$ python3 -q
>>> import numpy as np
>>> np.set_printoptions(suppress=True, linewidth=100)
>>> f = np.array([5, 4, 0, -1, -3, 5, -1, -5, -5])
>>> K = np.array([np.roll(f, i) for i in range(9)])
>>> K
array([[ 5,  4,  0, -1, -3,  5, -1, -5, -5],
       [-5,  5,  4,  0, -1, -3,  5, -1, -5],
       [-5, -5,  5,  4,  0, -1, -3,  5, -1],
       [-1, -5, -5,  5,  4,  0, -1, -3,  5],
       [ 5, -1, -5, -5,  5,  4,  0, -1, -3],
       [-3,  5, -1, -5, -5,  5,  4,  0, -1],
       [-1, -3,  5, -1, -5, -5,  5,  4,  0],
       [ 0, -1, -3,  5, -1, -5, -5,  5,  4],
       [ 4,  0, -1, -3,  5, -1, -5, -5,  5]])
>>> f, r1 = K[7], K[6]
>>> f @ r1
np.int64(8)
>>> p = (f @ r1) / (f @ f) * f
>>> np.linalg.matrix_rank(np.outer(f, r1))
np.int64(1)
>>> np.round(r1 - p, 1)
array([-1. , -2.9,  5.2, -1.3, -4.9, -4.7,  5.3,  3.7, -0.3])
>>> def softmax(z):
...     e = np.exp(z - z.max(axis=-1, keepdims=True))
...     return e / e.sum(axis=-1, keepdims=True)
... 
>>> np.round(softmax(K).sum(axis=1), 1)
array([1., 1., 1., 1., 1., 1., 1., 1., 1.])
>>> np.round(softmax(K[5]), 1) + 0
array([0. , 0.4, 0. , 0. , 0. , 0.4, 0.2, 0. , 0. ])
>>> np.round(softmax(K[5] + 5), 1) + 0
array([0. , 0.4, 0. , 0. , 0. , 0.4, 0.2, 0. , 0. ])
>>> S = K @ K.T / np.sqrt(9)
>>> np.round(softmax(S + np.triu(np.full(S.shape, -np.inf), 1)), 1) + 0
array([[1., 0., 0., 0., 0., 0., 0., 0., 0.],
       [0., 1., 0., 0., 0., 0., 0., 0., 0.],
       [0., 0., 1., 0., 0., 0., 0., 0., 0.],
       [0., 0., 0., 1., 0., 0., 0., 0., 0.],
       [0., 0., 0., 0., 1., 0., 0., 0., 0.],
       [0., 0., 0., 0., 0., 1., 0., 0., 0.],
       [0., 0., 0., 0., 0., 0., 1., 0., 0.],
       [0., 0., 0., 0., 0., 0., 0., 1., 0.],
       [0., 0., 0., 0., 0., 0., 0., 0., 1.]])
>>> softmax(S).round(6).argmax(axis=1)
array([0, 1, 2, 3, 4, 5, 6, 7, 8])
>>> m1 = np.load("m.npy")
>>> m1.round(1) + 0
array([[-0.5,  0.6,  0.2, -0.2, -0.2, -0.3,  0.1, -0.3,  0.3, -0.2],
       [ 0.3, -0.2, -0.3,  0.1, -0.1,  0.2,  0.4, -0.7,  0.2, -0.1],
       [-0.3,  0.1, -0.1,  0.1,  0.6, -0.2,  0.6,  0. ,  0. ,  0.4],
       [ 0. , -0.2, -0.2, -0.2, -0.3, -0.1,  0.1,  0.3,  0.7,  0.4],
       [ 0. ,  0.3, -0.2,  0.1, -0.6,  0.2,  0.5,  0.3, -0.4,  0.1],
       [-0.4, -0.4, -0.2,  0.4, -0.2, -0.5,  0.1,  0.1,  0. , -0.4],
       [-0.1, -0.1, -0.6, -0.7,  0.1, -0.1, -0.1,  0. , -0.3, -0.2],
       [-0.2,  0. , -0.2,  0.2, -0.3, -0.3, -0.4, -0.4, -0.3,  0.7],
       [ 0.1, -0.4,  0.6, -0.4, -0.2, -0.2,  0.3, -0.1, -0.2,  0.1],
       [-0.7, -0.4,  0.1,  0. ,  0. ,  0.6,  0. , -0.1,  0. ,  0.1]])
>>> np.round(np.linalg.svd(m1, compute_uv=False), 1)
array([1., 1., 1., 1., 1., 1., 1., 1., 1., 1.])
>>> O, R = np.linalg.qr(m1)
>>> R.round(1) + 0
array([[1., 0., 0., 0., 0., 0., 0., 0., 0., 0.],
       [0., 1., 0., 0., 0., 0., 0., 0., 0., 0.],
       [0., 0., 1., 0., 0., 0., 0., 0., 0., 0.],
       [0., 0., 0., 1., 0., 0., 0., 0., 0., 0.],
       [0., 0., 0., 0., 1., 0., 0., 0., 0., 0.],
       [0., 0., 0., 0., 0., 1., 0., 0., 0., 0.],
       [0., 0., 0., 0., 0., 0., 1., 0., 0., 0.],
       [0., 0., 0., 0., 0., 0., 0., 1., 0., 0.],
       [0., 0., 0., 0., 0., 0., 0., 0., 1., 0.],
       [0., 0., 0., 0., 0., 0., 0., 0., 0., 1.]])
>>> np.trace(O @ O.T)
np.float64(10.0)
>>> A = np.load("a.npy")
>>> A
array([[0.7, 0.3, 0. , 0. ],
       [0. , 1. , 0. , 0. ],
       [0. , 0. , 1. , 0. ],
       [0.5, 0. , 0. , 0.5]])
>>> t = np.radians(36)
>>> R = np.eye(9)
>>> R[4, 4] = R[2, 2] = np.cos(t)
>>> R[4, 2], R[2, 4] = -np.sin(t), np.sin(t)
>>> R.round(1)
array([[ 1. ,  0. ,  0. ,  0. ,  0. ,  0. ,  0. ,  0. ,  0. ],
       [ 0. ,  1. ,  0. ,  0. ,  0. ,  0. ,  0. ,  0. ,  0. ],
       [ 0. ,  0. ,  0.8,  0. ,  0.6,  0. ,  0. ,  0. ,  0. ],
       [ 0. ,  0. ,  0. ,  1. ,  0. ,  0. ,  0. ,  0. ,  0. ],
       [ 0. ,  0. , -0.6,  0. ,  0.8,  0. ,  0. ,  0. ,  0. ],
       [ 0. ,  0. ,  0. ,  0. ,  0. ,  1. ,  0. ,  0. ,  0. ],
       [ 0. ,  0. ,  0. ,  0. ,  0. ,  0. ,  1. ,  0. ,  0. ],
       [ 0. ,  0. ,  0. ,  0. ,  0. ,  0. ,  0. ,  1. ,  0. ],
       [ 0. ,  0. ,  0. ,  0. ,  0. ,  0. ,  0. ,  0. ,  1. ]])
>>> Y = K @ R.T
>>> np.allclose(np.linalg.norm(K, axis=1), np.linalg.norm(Y, axis=1))
True
>>> round(np.linalg.det(R), 1), np.round(np.trace(R), 1)
(np.float64(1.0), np.float64(8.6))
>>> np.round(np.abs(Y - K).max(axis=0), 1)
array([0. , 0. , 3.9, 0. , 2.9, 0. , 0. , 0. , 0. ])
>>> Y = np.linalg.inv(A)
>>> (np.abs(Y) > 1e-9).astype(int)
array([[1, 1, 0, 0],
       [0, 1, 0, 0],
       [0, 0, 1, 0],
       [1, 1, 0, 1]])
>>> Y.round(1)
array([[ 1.4, -0.4,  0. ,  0. ],
       [ 0. ,  1. ,  0. ,  0. ],
       [ 0. ,  0. ,  1. ,  0. ],
       [-1.4,  0.4,  0. ,  2. ]])
>>> A @ Y
array([[1., 0., 0., 0.],
       [0., 1., 0., 0.],
       [0., 0., 1., 0.],
       [0., 0., 0., 1.]])
>>> np.round(np.linalg.det(A) * np.linalg.det(Y), 1)
np.float64(1.0)
>>> np.round(np.linalg.norm(A, axis=1), 1)
array([0.8, 1. , 1. , 0.7])
>>> np.round(np.linalg.norm(A[0] - A[3]), 1)
np.float64(0.6)
>>> round(A[0] @ A[3], 1)
np.float64(0.4)
>>> round(np.linalg.norm(A) ** 2 / np.linalg.norm(A, 2) ** 2, 1)
np.float64(2.6)
>>> rng = np.random.default_rng(33428)
>>> z = rng.permutation(4)
>>> z
array([2, 1, 0, 3])
>>> Y = A[z][:, z]
>>> np.allclose(Y, A)
False
>>> np.diag(Y)
array([1. , 1. , 0.7, 0.5])
>>> np.trace(Y)
np.float64(3.2)
>>> F = np.loadtxt("w.csv", delimiter=",")
>>> F
array([[ 0.,  1.,  0.,  1.,  0.,  1.],
       [ 2.,  1.,  2.,  1.,  2.,  1.],
       [ 2., -1.,  2., -1.,  2., -1.],
       [ 0.,  1.,  0.,  1.,  0.,  1.],
       [ 2.,  1.,  2.,  1.,  2.,  1.],
       [ 2., -1.,  2., -1.,  2., -1.]])
>>> F - F[0]
array([[ 0.,  0.,  0.,  0.,  0.,  0.],
       [ 2.,  0.,  2.,  0.,  2.,  0.],
       [ 2., -2.,  2., -2.,  2., -2.],
       [ 0.,  0.,  0.,  0.,  0.,  0.],
       [ 2.,  0.,  2.,  0.,  2.,  0.],
       [ 2., -2.,  2., -2.,  2., -2.]])
>>> np.linalg.matrix_rank(F)
np.int64(2)
>>> np.round(F.mean(axis=0), 1)
array([1.3, 0.3, 1.3, 0.3, 1.3, 0.3])
>>> np.diff(F, axis=0)
array([[ 2.,  0.,  2.,  0.,  2.,  0.],
       [ 0., -2.,  0., -2.,  0., -2.],
       [-2.,  2., -2.,  2., -2.,  2.],
       [ 2.,  0.,  2.,  0.,  2.,  0.],
       [ 0., -2.,  0., -2.,  0., -2.]])
>>> np.round(np.linalg.svd(F, compute_uv=False), 1) + 0
array([6.9, 4.2, 0. , 0. , 0. , 0. ])
>>> M = np.array([[0, 1, 0], [0, 0, 2], [1, 0, 0]])
>>> x0 = np.array([-3, 3, 2])
>>> y = M @ x0
>>> c, lr = np.zeros(3), 1 / np.linalg.norm(M, 2) ** 2
>>> for i in range(20):
...     c -= lr * M.T @ (M @ c - y)
...     if i % 5 == 0: print(i, round(np.linalg.norm(M @ c - y), 1))
... 
0 3.2
5 0.8
10 0.2
15 0.0
>>> c.round(1)
array([-3.,  3.,  2.])
>>> round(float(np.linalg.cond(M)), 1)
2.0
>>> W1 = np.array([[-1, 8], [-1, -3], [0, 7]])
>>> c = np.array([1, -2])
>>> hid = np.maximum(M @ W1 + c, 0)
>>> (hid > 0).astype(int)
array([[0, 0],
       [1, 1],
       [0, 1]])
>>> basis = np.array([[2, -3, 7], [-1, 2, -4]])
>>> hid @ basis
array([[  0,   0,   0],
       [-10,  21, -41],
       [ -6,  12, -24]])
>>> G = M.T @ M
>>> (M @ M.T).shape
(3, 3)
>>> G
array([[1, 0, 0],
       [0, 1, 0],
       [0, 0, 4]])
>>> np.round(np.linalg.eigvalsh(G)[::-1], 1)
array([4., 1., 1.])
>>> np.linalg.matrix_rank(G)
np.int64(3)
>>> np.round(softmax(10 * M[1]), 1) + 0
array([0., 0., 1.])
>>> S = M @ M.T / np.sqrt(3)
>>> np.round(softmax(S), 1)
array([[0.5, 0.3, 0.3],
       [0.1, 0.8, 0.1],
       [0.3, 0.3, 0.5]])
>>> feats = np.load("x.npy")
>>> feats
array([[ -5.8,   0.9,   8.2,   7.9,   5.6, -17.2,  -4. ,  -3.3, -22.6],
       [ 11.1,  -0.5,   2.2,  -2.2,  -1.7,  12.1, -22.7,   6.6,   4.2],
       [  2.6,  -1.8,   5.9,  -2.2,  11.4,  -3.5,  -4.2,   3.9, -10.6],
       [ -0.1,  -2.1,  -2.6,  -7.1,   7.8,   2.2,  15.6,   2.1,   5.5],
       [  1.5,   0.2,   5.8,   3.8,   2.7,  -4.6, -13. ,   0.7, -11.3],
       [ -1.1,  -1.8,  -3.9,  -6.6,   5.5,   2.6,  16.8,   1. ,   7.2],
       [  3.2,   0.4,   6.8,   4.3,   2.4,  -4.1, -18.1,   1.8, -12.6],
       [ -3.4,   4.7,   1.7,  14. , -17.4,  -5.5, -19.4,  -6.5,  -6. ],
       [ -7.3,   2.5,  -7.3,   4.3, -14.1,  -0.4,  11.3,  -7.2,  10.2],
       [ 10.2,  -3.9,   8.3,  -8. ,  18.3,   3.2, -12.3,  10.2,  -9.7],
       [  1.7,  -2.1,  -9.3, -10.9,   0.8,  12.4,  20.7,   2.1,  21.1],
       [  8.3,  -3.9,   9.9,  -6.7,  21.2,  -1.4, -10.4,   9.2, -14.7],
       [  8.1,  -2.8,   8.1,  -4.3,  14.7,   0.3, -13.5,   7.9, -11.4],
       [  8. ,  -1. ,  -4.4,  -7. ,  -2.4,  15.6,  -4.2,   5.3,  16.2],
       [  4.3,  -1.5,   5. ,  -1.8,   8.4,  -0.8,  -8.7,   4.1,  -7.8],
       [  5.7,  -0.7,  -2.2,  -4.1,  -1.8,  10.1,  -5.1,   3.5,   9.5],
       [-13.6,   4.3,  -5.4,  11.6, -17.5, -10.6,  11.5, -12.2,   1.1],
       [  3.6,  -2.3,   3.9,  -4.9,  12. ,  -0.5,   0.6,   4.6,  -5.6],
       [ -4. ,   3.8,   2.1,  11.9, -13.2,  -6.7, -14.8,  -6. ,  -7.4],
       [  1.3,  -1.9,   4.6,  -2.6,  11.5,  -4.2,   1. ,   3. ,  -9.1],
       [  8.2,  -0.3,  -1.9,  -3.6,  -4.1,  13.2, -11.7,   4.7,  10.9],
       [ 13.3,  -5.1,   2.8, -14.4,  17.6,  13.4,  -4.6,  12.5,   4.9],
       [ 10.2,  -1.2,   5.5,  -2.3,   4.7,   6.9, -21.5,   7.3,  -3.8]])
>>> f, r1 = feats[18], feats[9]
>>> np.round(f @ f, 1)
np.float64(705.4)
>>> round(f @ r1, 1)
np.float64(-203.8)
>>> p = (f @ r1) / (f @ f) * f
>>> np.round(np.linalg.norm(f + r1) ** 2 + np.linalg.norm(f - r1) ** 2, 1)
np.float64(3304.2)
>>> np.linalg.matrix_rank(np.outer(f, r1))
np.int64(1)
>>> round(float((r1 - p) @ f), 1)
-0.0
